$ python -q
>>> import numpy as np
>>> from numpy import linalg as LA
>>> np.set_printoptions(suppress=True, linewidth=100)
>>> rnd = lambda a: np.round(a, 2) + 0
>>> J = np.cumsum(np.array([[1, 2, 2],
...     [-2, 1, 0],
...     [-1, -2, -1],
...     [-2, 0, -2],
...     [-2, 1, -2],
...     [-1, 2, 1],
...     [-1, -1, -2],
...     [2, -2, 0],
...     [-2, 2, 1],
...     [-2, 2, -2],
...     [-2, -2, 2],
...     [-1, -1, -2],
...     [1, -1, 0],
...     [-1, 0, -2],
...     [-1, -2, 2],
...     [1, 1, -1],
...     [-2, -1, -1],
...     [1, 2, 1],
...     [0, 1, 1]]), axis=0)
>>> J
array([[  1,   2,   2],
       [ -1,   3,   2],
       [ -2,   1,   1],
       [ -4,   1,  -1],
       [ -6,   2,  -3],
       [ -7,   4,  -2],
       [ -8,   3,  -4],
       [ -6,   1,  -4],
       [ -8,   3,  -3],
       [-10,   5,  -5],
       [-12,   3,  -3],
       [-13,   2,  -5],
       [-12,   1,  -5],
       [-13,   1,  -7],
       [-14,  -1,  -5],
       [-13,   0,  -6],
       [-15,  -1,  -7],
       [-14,   1,  -6],
       [-14,   2,  -5]])
>>> Xc = J - J.mean(axis=0)
>>> V = LA.svd(Xc)[2][:1]
>>> B = Xc - Xc @ V.T @ V
>>> rnd(B.std(axis=0))
array([0.45, 1.41, 0.79])
>>> LA.norm(B, axis=1).round(6).argmax()
np.int64(9)
>>> rnd(LA.norm(B) / LA.norm(Xc))
np.float64(0.29)
>>> rnd(np.diag(V.T @ V))
array([0.77, 0.01, 0.22])
>>> vec = np.array([0, 0, 1])
>>> (J @ vec).argmax()
np.int64(0)
>>> (J * vec).sum(axis=1)
array([ 2,  2,  1, -1, -3, -2, -4, -4, -3, -5, -3, -5, -5, -7, -5, -6, -7, -6, -5])
>>> J @ (2 * vec)
array([  4,   4,   2,  -2,  -6,  -4,  -8,  -8,  -6, -10,  -6, -10, -10, -14, -10, -12, -14, -12,
       -10])
>>> np.einsum("ij,j->i", J, vec)
array([ 2,  2,  1, -1, -3, -2, -4, -4, -3, -5, -3, -5, -5, -7, -5, -6, -7, -6, -5])
>>> J @ np.ones(3)
array([  5.,   4.,   0.,  -4.,  -7.,  -5.,  -9.,  -9.,  -8., -10., -12., -16., -16., -19., -20.,
       -19., -23., -19., -17.])
>>> J * vec
array([[ 0,  0,  2],
       [ 0,  0,  2],
       [ 0,  0,  1],
       [ 0,  0, -1],
       [ 0,  0, -3],
       [ 0,  0, -2],
       [ 0,  0, -4],
       [ 0,  0, -4],
       [ 0,  0, -3],
       [ 0,  0, -5],
       [ 0,  0, -3],
       [ 0,  0, -5],
       [ 0,  0, -5],
       [ 0,  0, -7],
       [ 0,  0, -5],
       [ 0,  0, -6],
       [ 0,  0, -7],
       [ 0,  0, -6],
       [ 0,  0, -5]])
>>> dist = LA.norm(J[:, None] - J[None], axis=-1)
>>> np.flatnonzero(dist[9] < dist.mean() / 2)
array([6, 9])
>>> (dist + 1e9 * np.eye(19)).round(6).argmin(axis=1)
array([ 1,  0,  1,  2,  7,  8,  8,  4,  6,  6, 11, 18, 11, 15, 15, 13, 14, 13, 11])
>>> dist.mean(axis=1).argmax()
np.int64(0)
>>> dist.shape
(19, 19)
>>> vec = np.array([-3, 4, 4])
>>> target = J @ vec
>>> target
array([13, 23, 14, 12, 14, 29, 20,  6, 24, 30, 36, 27, 20, 15, 18, 15, 13, 22, 30])
>>> rnd(LA.solve(J.T @ J, J.T @ target))
array([-3.,  4.,  4.])
>>> rng = np.random.default_rng(14)
>>> target = target + 0.02 * rng.normal(size=19)
>>> rnd(target)
array([13.01, 22.98, 13.97, 11.94, 13.99, 29.02, 20.  ,  6.01, 24.02, 29.98, 36.05, 26.98, 20.01,
       15.05, 18.  , 15.  , 12.99, 22.01, 29.96])
>>> beta, *_ = LA.lstsq(J, target)
>>> rnd(LA.norm(target - J @ beta))
np.float64(0.12)
>>> [round(float(LA.norm(LA.solve(J.T @ J + lam * np.eye(3), J.T @ target))), 2) for lam in (0, 1, 10, 100)]
[6.4, 6.24, 5.26, 2.73]
